% python3 -q
>>> import numpy as np
>>> np.set_printoptions(suppress=True, linewidth=160)
>>> rng = np.random.default_rng(83879)
>>> M = np.triu(rng.random((9, 9)) < 0.3, 1).astype(int)
>>> M = M + M.T
>>> M
array([[0, 1, 0, 0, 0, 0, 0, 0, 0],
       [1, 0, 1, 0, 0, 0, 0, 1, 0],
       [0, 1, 0, 1, 0, 0, 0, 0, 0],
       [0, 0, 1, 0, 0, 0, 1, 1, 1],
       [0, 0, 0, 0, 0, 0, 1, 0, 0],
       [0, 0, 0, 0, 0, 0, 1, 0, 1],
       [0, 0, 0, 1, 1, 1, 0, 1, 1],
       [0, 1, 0, 1, 0, 0, 1, 0, 0],
       [0, 0, 0, 1, 0, 1, 1, 0, 0]])
>>> np.allclose(M, M.T)
True
>>> np.linalg.matrix_power(M, 3)
array([[0, 3, 0, 2, 0, 0, 1, 0, 0],
       [3, 0, 5, 1, 1, 1, 2, 6, 3],
       [0, 5, 0, 6, 1, 2, 3, 1, 1],
       [2, 1, 6, 4, 2, 3, 9, 8, 8],
       [0, 1, 1, 2, 0, 1, 5, 1, 2],
       [0, 1, 2, 3, 1, 2, 7, 3, 5],
       [1, 2, 3, 9, 5, 7, 6, 8, 8],
       [0, 6, 1, 8, 1, 3, 8, 2, 3],
       [0, 3, 1, 8, 2, 5, 8, 3, 4]])
>>> M @ M
array([[1, 0, 1, 0, 0, 0, 0, 1, 0],
       [0, 3, 0, 2, 0, 0, 1, 0, 0],
       [1, 0, 2, 0, 0, 0, 1, 2, 1],
       [0, 2, 0, 4, 1, 2, 2, 1, 1],
       [0, 0, 0, 1, 1, 1, 0, 1, 1],
       [0, 0, 0, 2, 1, 2, 1, 1, 1],
       [0, 1, 1, 2, 0, 1, 5, 1, 2],
       [1, 0, 2, 1, 1, 1, 1, 3, 2],
       [0, 0, 1, 1, 1, 1, 2, 2, 3]])
>>> round(float(np.linalg.det(M)), 1)
0.0
>>> rk = np.linalg.matrix_rank(M)
>>> rk
np.int64(8)
>>> ns = np.linalg.svd(M)[2][rk:].T
>>> [int(np.linalg.matrix_rank(np.delete(M, i, axis=0))) for i in range(9)]
[7, 7, 8, 7, 8, 7, 7, 8, 7]
>>> np.round(ns @ ns.T, 1) + 0
array([[ 0. ,  0. ,  0. ,  0. ,  0. ,  0. ,  0. ,  0. ,  0. ],
       [ 0. ,  0. ,  0. ,  0. ,  0. ,  0. ,  0. ,  0. ,  0. ],
       [ 0. ,  0. ,  0.3,  0. ,  0.3,  0. ,  0. , -0.3,  0. ],
       [ 0. ,  0. ,  0. ,  0. ,  0. ,  0. ,  0. ,  0. ,  0. ],
       [ 0. ,  0. ,  0.3,  0. ,  0.3,  0. ,  0. , -0.3,  0. ],
       [ 0. ,  0. ,  0. ,  0. ,  0. ,  0. ,  0. ,  0. ,  0. ],
       [ 0. ,  0. ,  0. ,  0. ,  0. ,  0. ,  0. ,  0. ,  0. ],
       [ 0. ,  0. , -0.3,  0. , -0.3,  0. ,  0. ,  0.3,  0. ],
       [ 0. ,  0. ,  0. ,  0. ,  0. ,  0. ,  0. ,  0. ,  0. ]])
>>> K = np.array([[-1.0, 0.0, -2.0, -2.0, 0.0, -2.0, -2.0],
...     [0.0, -1.0, 0.0, 0.0, -2.0, 0.0, 0.0],
...     [-2.0, 0.0, -1.0, -2.0, 0.0, -2.0, -2.0],
...     [-2.0, 0.0, -2.0, -1.0, 0.0, -2.0, -2.0],
...     [0.0, -2.0, 0.0, 0.0, -1.0, 0.0, 0.0],
...     [-2.0, 0.0, -2.0, -2.0, 0.0, -1.0, -2.0],
...     [-2.0, 0.0, -2.0, -2.0, 0.0, -2.0, -1.0]])
>>> np.round(np.linalg.eigvalsh(K).min(), 1)
np.float64(-9.0)
>>> [round(float(np.linalg.det(K[:i, :i])), 2) + 0 for i in range(1, 8)]
[-1.0, 1.0, 3.0, 5.0, 15.0, 21.0, 27.0]
>>> u = np.array([-1, -2, 3, 2, -3, -1, 2])
>>> out = K + np.outer(u, np.eye(7)[5])
>>> np.linalg.matrix_rank(np.linalg.inv(out) - np.linalg.inv(K), tol=1e-8)
np.int64(1)
>>> K @ K
array([[17.,  0., 16., 16.,  0., 16., 16.],
       [ 0.,  5.,  0.,  0.,  4.,  0.,  0.],
       [16.,  0., 17., 16.,  0., 16., 16.],
       [16.,  0., 16., 17.,  0., 16., 16.],
       [ 0.,  4.,  0.,  0.,  5.,  0.,  0.],
       [16.,  0., 16., 16.,  0., 17., 16.],
       [16.,  0., 16., 16.,  0., 16., 17.]])
>>> assert K == K.T
Traceback (most recent call last):
  File "<python-input-22>", line 1, in <module>
    assert K == K.T
           ^^^^^^^^
ValueError: The truth value of an array with more than one element is ambiguous. Use a.any() or a.all()
>>> X = np.array([[2, 0, 1, 2],
...     [2, -1, 1, 1],
...     [2, 2, 0, -1],
...     [2, 2, 0, -1],
...     [-1, -1, 2, 2],
...     [0, 0, 0, -1],
...     [-2, 1, 0, -1],
...     [-2, 0, -2, 2],
...     [-1, 0, 2, 2]])
>>> out = np.c_[X[:, :2] @ np.array([[5, 4], [0, 5]]), np.array([-2, 3, -2, 3, -1, 2, 1, 1, -2])]
>>> out
array([[ 10,   8,  -2],
       [ 10,   3,   3],
       [ 10,  18,  -2],
       [ 10,  18,   3],
       [ -5,  -9,  -1],
       [  0,   0,   2],
       [-10,  -3,   1],
       [-10,  -8,   1],
       [ -5,  -4,  -2]])
>>> np.round(np.linalg.norm(out - X @ np.linalg.lstsq(X, out)[0], axis=0), 1) + 0
array([0. , 0. , 5.5])
>>> np.linalg.matrix_rank(np.c_[X, out])
np.int64(5)
>>> np.round(np.linalg.norm(np.linalg.qr(X)[0].T @ out, axis=0) ** 2 / ((out ** 2).sum(axis=0) + 1e-12), 1)
array([1. , 1. , 0.2])
>>> np.round(np.linalg.lstsq(X, out[:, 0])[0], 1) + 0
array([5., 0., 0., 0.])
>>> u = np.array([3, 7])
>>> np.polyval(u, X[1])
array([13,  4, 10, 10])
>>> np.cross(X[1, :3], X[0, :3])
array([-1,  0,  2])
>>> idx = rng.permutation(4)
>>> out = X[:, idx] * rng.choice([-1, 1], 4)
>>> out
array([[-1,  2,  0, -2],
       [-1,  1, -1, -2],
       [ 0, -1,  2, -2],
       [ 0, -1,  2, -2],
       [-2,  2, -1,  1],
       [ 0, -1,  0,  0],
       [ 0, -1,  1,  2],
       [ 2,  2,  0,  2],
       [-2,  2,  0,  1]])
>>> U, _, Vh = np.linalg.svd(X.T @ out)
>>> np.round(np.linalg.lstsq(X, out)[0], 1) + 0
array([[ 0.,  0.,  0., -1.],
       [ 0.,  0.,  1.,  0.],
       [-1.,  0.,  0.,  0.],
       [ 0.,  1.,  0.,  0.]])
>>> idx
array([2, 3, 1, 0])
>>> np.round(U @ Vh, 1) + 0
array([[ 0.,  0.,  0., -1.],
       [ 0.,  0.,  1.,  0.],
       [-1.,  0.,  0.,  0.],
       [ 0.,  1.,  0.,  0.]])
>>> X @ X
Traceback (most recent call last):
  File "<python-input-40>", line 1, in <module>
    X @ X
    ~~^~~
ValueError: matmul: Input operand 1 has a mismatch in its core dimension 0, with gufunc signature (n?,k),(k,m?)->(n?,m?) (size 9 is different from 4)
>>> cov = X.T @ X
>>> np.diag(cov)
array([26, 11, 14, 21])
>>> np.allclose(cov, cov.T)
True
>>> (X @ X.T).shape
(9, 9)
>>> out = X + rng.integers(-2, 3, (9, 2)) @ rng.integers(-2, 3, (2, 4))
>>> out
array([[-4,  4, -3,  3],
       [ 4, -1,  1, -2],
       [ 4,  0,  2,  0],
       [ 8, -2,  4, -2],
       [ 1, -4,  5,  5],
       [-8,  6, -6, -1],
       [-2,  1,  0, -1],
       [ 4, -4,  2,  1],
       [-3,  3, -1, -1]])
>>> np.abs(out - X).sum(axis=1)
array([15,  5,  7, 15, 11, 20,  0, 15, 11])
>>> A = np.load("w.npy")
>>> A
array([[ 23,  26, -14, -18,   2,  23,   3, -25],
       [-21, -17,  -1,  21,  15, -12,  -2,  -2],
       [ 10,   1,  11,  -9, -17,   1,  15,  19],
       [ -5, -10,  -4,   0, -16, -11,  -1,  13],
       [ 30,  25,  19, -25,  -9,  21,  11,   7],
       [  5,   5,  -1,  -7,  -5,   2,  -6,   0],
       [ 12,  15,  -9,  -7,   7,  15,   5, -19]])
>>> np.argsort(-np.linalg.norm(A, axis=0).round(6), kind="stable")[:3]
array([0, 1, 3])
>>> round(float(np.linalg.norm(A, 2) / np.linalg.norm(A)), 1)
0.8
>>> [round(float(x), 1) for x in np.linalg.svd(A, compute_uv=False)[:3]]
[85.4, 53.5, 22.4]
>>> np.linalg.matrix_rank(A, rtol=0.1)
np.int64(4)
